$ python3 -q
>>> import numpy as np
>>> np.set_printoptions(precision=1, suppress=True, linewidth=120)
>>> M2 = np.array([[1, 1], [1, -1]])
>>> rng = np.random.default_rng(167104)
>>> feats = np.kron(M2, np.kron(M2, M2))[rng.permutation(8)][:2]
>>> feats
array([[ 1,  1, -1, -1,  1,  1, -1, -1],
       [ 1,  1,  1,  1, -1, -1, -1, -1]])
>>> feats.reshape(2, -1)
array([[ 1,  1, -1, -1,  1,  1, -1, -1],
       [ 1,  1,  1,  1, -1, -1, -1, -1]])
>>> feats.reshape(2, 9)
Traceback (most recent call last):
  File "<python-input-7>", line 1, in <module>
    feats.reshape(2, 9)
    ~~~~~~~~~~~~~^^^^^^
ValueError: cannot reshape array of size 16 into shape (2,9)
>>> feats.ravel(order="F")
array([ 1,  1,  1,  1, -1,  1, -1,  1,  1, -1,  1, -1, -1, -1, -1, -1])
>>> T = feats.reshape(2, 2, -1)
>>> np.einsum("ihd,jhd->hij", T, T).shape
(2, 2, 2)
>>> np.swapaxes(T, 1, 2)[0]
array([[ 1,  1],
       [ 1,  1],
       [-1, -1],
       [-1, -1]])
>>> T.sum(axis=1)
array([[ 2,  2, -2, -2],
       [ 0,  0,  0,  0]])
>>> T.transpose(1, 0, 2)
array([[[ 1,  1, -1, -1],
        [ 1,  1,  1,  1]],

       [[ 1,  1, -1, -1],
        [-1, -1, -1, -1]]])
>>> T.shape
(2, 2, 4)
>>> U, sigma, Vt = np.linalg.svd(feats, full_matrices=False)
>>> np.round(U.T @ feats @ Vt.T, 1) + 0
array([[2.8, 0. ],
       [0. , 2.8]])
>>> (sigma > 1e-8).sum()
np.int64(2)
>>> U.T @ U
array([[1., 0.],
       [0., 1.]])
>>> np.sqrt((sigma ** 2).sum()), round(float(np.linalg.norm(feats)), 1)
(np.float64(4.0), 4.0)
>>> np.cumsum(sigma ** 2) / np.sum(sigma ** 2)
array([0.5, 1. ])
>>> M2 = feats[0, 0] * feats[1:] - np.outer(feats[1:, 0], feats[0])
>>> M2
array([[ 0,  0,  2,  2, -2, -2,  0,  0]])
>>> feats[:, 0] / feats[0, 0]
array([1., 1.])
>>> np.flatnonzero(~M2.round(6).any(axis=1))
array([], dtype=int64)
